% ipython --no-banner

In [1]: import numpy as np

In [2]: from numpy import linalg as LA

In [3]: np.set_printoptions(suppress=True, linewidth=100)

In [4]: F = np.loadtxt("dump.csv", delimiter=",")

In [5]: print(F)
[[ 6.  5.  3. 10.]
 [ 9.  5.  9. 10.]
 [ 8.  1. 15.  2.]
 [ 8.  1. 15.  2.]
 [ 7.  4.  7.  8.]
 [13.  9.  9. 18.]
 [10.  7.  7. 14.]
 [ 9.  3. 13.  6.]
 [14.  8. 13. 16.]
 [15.  7. 17. 14.]
 [14.  8. 13. 16.]
 [12.  4. 17.  8.]
 [15.  6. 19. 12.]
 [11.  8.  7. 16.]
 [14.  7. 15. 14.]
 [ 9.  0. 19.  0.]
 [ 8.  8.  1. 16.]
 [ 4.  1.  7.  2.]
 [ 6.  4.  5.  8.]
 [13.  4. 19.  8.]
 [ 3.  2.  3.  4.]
 [ 8.  2. 13.  4.]
 [ 7.  4.  7.  8.]]

In [6]: # looks like rank 3

In [7]: r0 = np.array([-2, 3, -4])

In [8]: print(np.polyval(r0, F[20]))
[-13.  -6. -13. -24.]

In [9]: print(np.array([np.convolve(row, r0, "same") for row in F]))
[[  8. -15. -31.  18.]
 [ 17. -39. -13.  -6.]
 [ 22. -59.  37. -54.]
 [ 22. -59.  37. -54.]
 [ 13. -30. -11.  -4.]
 [ 21. -43. -45.  18.]
 [ 16. -33. -35.  14.]
 [ 21. -53.  15. -34.]
 [ 26. -58. -25.  -4.]
 [ 31. -73.  -5. -26.]
 [ 26. -58. -25.  -4.]
 [ 28. -70.  19. -44.]
 [ 33. -80.   9. -40.]
 [ 17. -34. -43.  20.]
 [ 28. -65. -11. -18.]
 [ 27. -74.  57. -76.]
 [  8. -10. -61.  44.]
 [ 10. -27.  13. -22.]
 [ 10. -22. -17.   4.]
 [ 31. -78.  25. -52.]
 [  5. -12.  -7.   0.]
 [ 20. -52.  23. -40.]
 [ 13. -30. -11.  -4.]]

In [10]: print(np.cross(F[20, :3], F[17, :3]))
[11. -9. -5.]
